$ python3 -q
>>> import numpy as np
>>> np.set_printoptions(suppress=True, linewidth=100)
>>> arr = np.load("case1.npy")
>>> arr
array([[  3.5,  -4. ,  -1.7,  -5.6],
       [ -1.7,   0.9,  -1.5,   7.4],
       [  2.3,   3.1,   2.8,  -2.5],
       [  3.3,  -2.3,  -0.2,  -0.5],
       [  1.4,   9.4,  -0.3,   0.7],
       [ -1.9,  -6.5,   0. ,  -3.1],
       [  2.2,  -4.1,  -1.4,  -3.1],
       [  1.6,  -2.3,  -1.2,  -1.2],
       [  2.7, -12.4,  -3.4,  -3.6],
       [  0.7,  -3.1,  -1.1,  -2.8],
       [ -6.5,   2.2,  -0.1,  -1.2],
       [  1.6,   4. ,   1.9,   3.9],
       [  1.9,  -2.9,   4.1,  -1.9],
       [  5. ,  -0.2,  -0.9,  -2.1],
       [ -3.4,   4.8,   3.1,   1.9],
       [  1. ,  -1.8,   0.3,  -2.5]])
>>> r0 = np.array([-2, 1])
>>> np.round(np.convolve(arr[11], r0), 1)
array([-3.2, -6.4,  0.2, -5.9,  3.9])
>>> np.polyval(r0, arr[11])
array([-2.2, -7. , -2.8, -6.8])
>>> G = np.cov(arr, rowvar=False)
>>> np.round(np.corrcoef(arr.T), 1)
array([[ 1. , -0.3, -0.2, -0.3],
       [-0.3,  1. ,  0.5,  0.6],
       [-0.2,  0.5,  1. ,  0.2],
       [-0.3,  0.6,  0.2,  1. ]])
>>> np.round(np.linalg.eigvalsh(G)[::-1], 1)
array([32.1,  8.2,  5.5,  2.7])
>>> np.round(np.polyfit(arr[:, 3], arr[:, 2], 1), 1)
array([0.1, 0.2])
>>> np.round(np.median(arr, axis=0), 1)
array([ 1.6, -2. , -0.2, -2. ])
>>> np.argsort(-arr.std(axis=0).round(6), kind="stable")
array([1, 3, 0, 2])
>>> G.shape
(4, 4)
>>> z = arr[:, 2] > np.median(arr[:, 2])
>>> r0 = arr[z].mean(axis=0) - arr[~z].mean(axis=0)
>>> z.astype(int)
array([0, 0, 1, 1, 0, 1, 0, 0, 0, 0, 1, 1, 1, 0, 1, 1])
>>> r0.round(1)
array([-2.1,  2. ,  2.9,  0.5])
>>> np.argsort(-np.abs(r0).round(6), kind="stable")
array([2, 0, 1, 3])
